>>> import numpy as np
>>> from numpy import linalg as LA
>>> np.set_printoptions(suppress=True, linewidth=120)
>>> X = np.load("run19.npy")
>>> print(X.round(1) + 0)
[[ 46.3 -85.7 -40.7]
 [ 27.9 -47.9 -23.5]
 [ 23.4 -39.  -19.4]
 [ 22.7 -37.5 -18.7]
 [ 15.7 -24.1 -12.5]
 [ 10.5 -14.9  -8. ]
 [  9.9 -13.8  -7.5]
 [  0.    0.    0. ]
 [ -0.7   0.7   0.4]
 [ -1.2   1.2   0.8]
 [ -4.7   4.8   3.2]
 [ -5.3   5.5   3.7]
 [-13.6  17.6  10.4]
 [-18.1  25.2  14.3]
 [-21.6  31.4  17.4]
 [-26.   39.4  21.4]
 [-32.6  51.9  27.5]]
>>> Xc = X - X.mean(axis=0)
>>> V = LA.svd(Xc)[2][:1]
>>> out = Xc - Xc @ V.T @ V
>>> print(np.round(out.std(axis=0), 1))
[1.2 0.9 0.4]
>>> print(np.round((Xc @ V.T).std(axis=0), 1))
[43.]
>>> print(LA.norm(out, axis=1).round(6).argmax())
0
>>> print(round(LA.norm(out) / LA.norm(Xc), 1))
0.0
>>> print(np.round(np.diag(V.T @ V), 1))
[0.2 0.6 0.2]
>>> print(round(np.log10(LA.cond(X))))
2
>>> print(LA.matrix_rank(X, rtol=0.1))
1
>>> print([round(float(x), 1) for x in LA.svd(X, compute_uv=False)[:3]])
[178.9, 7.8, 0.8]
>>> print(round(LA.norm(X, 2) / LA.norm(X), 1))
1.0
>>> q, _ = LA.qr(np.array([[0.4, 0.4, 1.7, 1.0, -0.4, -1.0],
...     [-1.6, -1.8, 0.7, 1.0, -1.1, -0.2],
...     [0.6, -1.0, -0.4, -3.1, -0.6, -1.1],
...     [2.9, 0.1, -0.9, 0.4, 0.5, -2.3],
...     [1.3, 0.6, 0.3, 0.1, -0.2, 2.2],
...     [1.3, -0.2, 0.2, 0.3, -0.6, -0.9]]))
>>> V, _ = LA.qr(np.array([[1.5, -0.2, -0.5, 1.5],
...     [-0.2, 1.4, 0.4, 0.6],
...     [1.4, -0.8, -1.3, 1.0],
...     [-1.1, -0.3, 0.0, -1.6]]))
>>> sigma = 10 * 0.9 ** np.arange(4)
>>> m1 = q[:, :4] * sigma @ V[:4]
>>> print(m1.round(1) + 0)
[[-3.   1.3 -6.4 -1.7]
 [-6.   4.8  3.8 -0.1]
 [ 3.7  6.6 -0.3  2.3]
 [ 4.   1.5  1.5 -7.2]
 [ 1.4  0.  -3.3 -2.3]
 [ 0.4  2.6 -0.9 -3.6]]
>>> t3 = np.stack([m1, 3 * m1, m1[::-1]])
>>> print(np.round(np.einsum("bij,cij->bc", t3, t3), 1))
[[ 299.8  899.3    1.3]
 [ 899.3 2697.8    4. ]
 [   1.3    4.   299.8]]
>>> print(np.round(LA.norm(t3, axis=(1, 2)), 1))
[17.3 51.9 17.3]
>>> print(t3.shape)
(3, 6, 4)
